$ python -q
>>> import numpy as np
>>> from numpy import linalg as LA
>>> np.set_printoptions(suppress=True, linewidth=200)
>>> data = np.loadtxt("test6.csv", delimiter=",")
>>> print(data)
[[ 2.51  0.2  -1.28]
 [-1.43 -0.1   1.04]
 [-0.08 -0.01 -0.04]
 [-1.56 -0.16  0.  ]
 [-1.17 -0.05  1.56]]
>>> print(np.allclose(data[:-1].T @ LA.lstsq(data[:-1].T, data[-1])[0], data[-1]))
True
>>> print(LA.lstsq(data[:-1].T, data[-1])[2])
2
>>> try:
...     LA.inv(data)
... except LA.LinAlgError as e:
...     print(e)
... 
Last 2 dimensions of the array must be square
>>> print(round(float(np.trace(LA.pinv(data) @ data)), 2))
2.0
>>> print(np.round(data @ LA.pinv(data) @ data, 2) + 0)
[[ 2.51  0.2  -1.28]
 [-1.43 -0.1   1.04]
 [-0.08 -0.01 -0.04]
 [-1.56 -0.16  0.  ]
 [-1.17 -0.05  1.56]]
>>> U, sig, Vt = LA.svd(data)
>>> V = Vt[:(sig > 1e-8).sum()]
>>> rng = np.random.default_rng(1265)
>>> x = data[4] + 5 * data[1] + rng.integers(2) * np.eye(3)[0]
>>> print(x)
[-8.32 -0.55  6.76]
>>> print(LA.matrix_rank(np.vstack([data, x])))
2
>>> print(round(float(LA.norm(x - V.T @ V @ x)), 2))
0.0
>>> M2 = np.array([[0, 2], [0, 0], [0, 2]])
>>> print(np.round(np.einsum("ik,kj->ji", data, M2), 2))
[[ 0.    0.    0.    0.    0.  ]
 [ 2.46 -0.78 -0.24 -3.12  0.78]]
>>> print(LA.matrix_rank(np.vstack([data, M2.T])))
3
>>> t3 = np.stack([data, -2 * data, data[::-1]])
>>> print(np.round(t3.sum(axis=0), 2))
[[-3.68 -0.25  2.84]
 [-0.13 -0.06 -1.04]
 [ 0.    0.    0.  ]
 [ 0.13  0.06  1.04]
 [ 3.68  0.25 -2.84]]
>>> A = np.array([[2.26, 0.67, -2.08, -0.16, 0.24, 0.82],
...     [0.67, 2.14, -0.06, -0.36, 0.48, 0.82],
...     [-2.08, -0.06, 0.44, 0.36, 1.25, 1.05],
...     [-0.16, -0.36, 0.36, 2.49, -0.68, 0.46],
...     [0.24, 0.48, 1.25, -0.68, 1.08, -0.33],
...     [0.82, 0.82, 1.05, 0.46, -0.33, 1.59]])
>>> Q, V = LA.qr(A[:, :4])[0], LA.qr(A[:, 4:])[0]
>>> sig = LA.svd(Q.T @ V, compute_uv=False)
>>> print(sig.round(2))
[0.79 0.73]
>>> print(np.round(np.degrees(np.arccos(sig.clip(0, 1))), 2))
[38.07 43.45]
>>> vals, V = LA.eigvalsh(A)
Traceback (most recent call last):
  File "<python-input-27>", line 1, in <module>
    vals, V = LA.eigvalsh(A)
    ^^^^^^^
ValueError: too many values to unpack (expected 2)
>>> vals, V = LA.eigh(A)
>>> print(np.abs(V[:, -1]).round(6).argmax())
0
>>> print(np.round(vals.sum(), 2), np.trace(A))
10.0 10.0
>>> x = np.array([2, 3, 1, -2, -3, 0])
>>> rhs = A @ x
>>> print(rhs.round(2))
[ 4.05  6.98 -8.37 -3.98  1.29  5.22]
>>> print(np.round(LA.solve(A.T, A[0]), 2) + 0)
[1. 0. 0. 0. 0. 0.]
>>> print(np.round(LA.solve(A, -3 * rhs), 2) + 0)
[-6. -9. -3.  6.  9.  0.]
>>> x = np.array([0, 1, 0, 1, 0, 1])
>>> h = np.maximum(A @ x, 0)
>>> print(A * (h > 1e-9)[:, None])
[[ 2.26  0.67 -2.08 -0.16  0.24  0.82]
 [ 0.67  2.14 -0.06 -0.36  0.48  0.82]
 [-2.08 -0.06  0.44  0.36  1.25  1.05]
 [-0.16 -0.36  0.36  2.49 -0.68  0.46]
 [ 0.    0.    0.   -0.    0.   -0.  ]
 [ 0.82  0.82  1.05  0.46 -0.33  1.59]]
>>> print(np.round(np.maximum(A @ x, 0) - np.maximum(-A @ x, 0), 2))
[ 1.33  2.6   1.35  2.59 -0.53  2.87]
>>> print(np.flatnonzero(h > 1e-9))
[0 1 2 3 5]
>>> print(h.round(2))
[1.33 2.6  1.35 2.59 0.   2.87]
>>> print(np.round(A.T @ h, 2))
[ 3.88  7.8   1.62  7.11  0.55 10.39]
>>> M = np.load("case9.npy")
>>> print(M)
[[ 0  1  2]
 [-1  0 -3]
 [-2  3  0]]
>>> # skew-symmetric
>>> print(np.allclose(M[:-1].T @ LA.lstsq(M[:-1].T, M[-1])[0], M[-1]))
True
>>> print(np.abs(np.diag(LA.qr(M)[1])) > 1e-9)
[ True  True False]
>>> print(np.round(M @ LA.pinv(M) @ M, 2) + 0)
[[ 0.  1.  2.]
 [-1.  0. -3.]
 [-2.  3.  0.]]
